$ python -q
>>> import numpy as np
>>> np.set_printoptions(suppress=True, linewidth=140)
>>> def tidy(a):
...     return np.round(a, 2) + 0
... 
>>> X = np.array([[0.6, -1.2, -0.8, 1.4, -28.0, 1.1],
...     [1.3, -0.8, -0.8, 0.1, 16.0, 0.2],
...     [-1.3, 0.1, -0.8, -0.7, -18.0, -1.2],
...     [0.1, 0.4, 1.6, 0.5, -4.0, -1.2],
...     [1.4, -0.6, -1.2, 0.6, -28.0, 0.2],
...     [1.6, -2.0, -0.3, 0.6, -16.0, 0.5],
...     [-0.3, 0.0, -0.3, -0.3, 12.0, -0.5],
...     [0.6, -0.8, -0.6, -0.1, -30.0, -1.5],
...     [-1.1, 0.8, 0.5, 0.2, 30.0, -2.1],
...     [-1.1, -0.3, -0.5, -1.8, 0.0, -1.0]])
>>> Uu, sigma, Vh = np.linalg.svd(X, full_matrices=False)
>>> print(tidy(np.abs(Vh[0])))
[0.02 0.03 0.02 0.01 1.   0.01]
>>> print(tidy(np.sqrt((sigma ** 2).sum())), tidy(np.linalg.norm(X)))
66.4 66.4
>>> print(Uu.shape, sigma.shape, Vh.shape)
(10, 6) (6,) (6, 6)
>>> print((sigma > 1e-8).sum())
6
>>> print(tidy(sigma))
[66.12  4.5   2.73  2.54  1.5   1.16]
>>> print(tidy(np.cumsum(sigma ** 2) / np.sum(sigma ** 2)))
[0.99 1.   1.   1.   1.   1.  ]
>>> print(tidy(Uu.T @ Uu))
[[1. 0. 0. 0. 0. 0.]
 [0. 1. 0. 0. 0. 0.]
 [0. 0. 1. 0. 0. 0.]
 [0. 0. 0. 1. 0. 0.]
 [0. 0. 0. 0. 1. 0.]
 [0. 0. 0. 0. 0. 1.]]
>>> print(tidy(sigma / sigma[0]))
[1.   0.07 0.04 0.04 0.02 0.02]
>>> vec = np.array([6, -7, 5, -6, 6, -1])
>>> rhs = X @ vec
>>> print(tidy(np.linalg.lstsq(X, rhs)[0]))
[ 6. -7.  5. -6.  6. -1.]
>>> print(tidy(np.linalg.solve(X.T @ X, X.T @ rhs)))
[ 6. -7.  5. -6.  6. -1.]
>>> rng = np.random.default_rng(0)
>>> rhs = rhs + 0.02 * rng.normal(size=10)
>>> print(tidy(rhs))
[-169.5   104.6  -115.09  -20.   -165.21  -77.99   71.03 -171.68  171.19    4.77]
>>> b, *_ = np.linalg.lstsq(X, rhs)
>>> print(tidy(b))
[ 6. -7.  5. -6.  6. -1.]
>>> print(tidy(np.linalg.norm(rhs - X @ b)))
0.04
>>> P = X @ np.linalg.solve(X.T @ X, X.T)
>>> print(tidy(P @ X[:, 2]))
[-0.8 -0.8 -0.8  1.6 -1.2 -0.3 -0.3 -0.6  0.5 -0.5]
>>> print(tidy(np.linalg.eigvalsh(P)))
[0. 0. 0. 0. 1. 1. 1. 1. 1. 1.]
>>> print(np.allclose(P @ P, P))
True
>>> print(np.trace(P))
6.0
>>> A = np.load("case1.npy")
>>> print(A)
[[ 4  1 -5 -1  5 -4 -5 -2 -4 -1  0  2  4  1  3  4]
 [-4  5  1  0  5 -1  5  3  1  1  1  1  0 -5 -2  0]
 [ 1 -4  4 -1 -3  2  1  0  4  4  0 -1 -5 -2 -1 -5]
 [ 4  4  3  1  1  5  0  1  1 -5  4 -1 -5  4 -3  5]
 [-3 -2  1 -2 -3  0  4 -3  1  1 -5  5 -4  0  1  3]
 [-4 -1  0 -3 -2  1  4  0 -1  2  3  4 -5 -5  3 -5]
 [ 4  0  0 -1 -3  5  3  5 -1 -5  4 -2 -3  1 -5  1]
 [ 2  4  3  2 -5 -3 -5  0 -5 -4  4 -2  4 -5  3  3]
 [-5  1  4 -4  2 -5 -4  0 -3  1  4  1  5 -4  3  2]
 [-1 -1 -3 -3  2  2  5  5 -5 -1 -5 -3 -4  3 -4  0]
 [-3  2  0 -4 -5  1  3  3 -5  5  2  0 -5  2 -4  3]
 [ 2  2 -5 -4  3  1  1 -2  4 -4 -3  5 -2 -2 -2  5]
 [-3  4  1  1 -1  1  0 -1  2  4  4 -5  3 -4 -3 -1]
 [ 3  3 -5 -1 -1 -4  4  3 -5  3 -1  5  3  2  4 -5]
 [-4 11 -3 -1 15 -6  5  4 -2  1  2  4  4 -9 -1  4]]
>>> print(np.linalg.matrix_rank(A, rtol=0.1))
12
>>> print(np.argsort(-np.linalg.norm(A, axis=0).round(6), kind="stable")[:3])
[ 4 12  1]
>>> print(tidy(np.linalg.norm(A, 2) / np.linalg.norm(A)))
0.54
>>> print(np.linalg.cond(A) > 100)
True
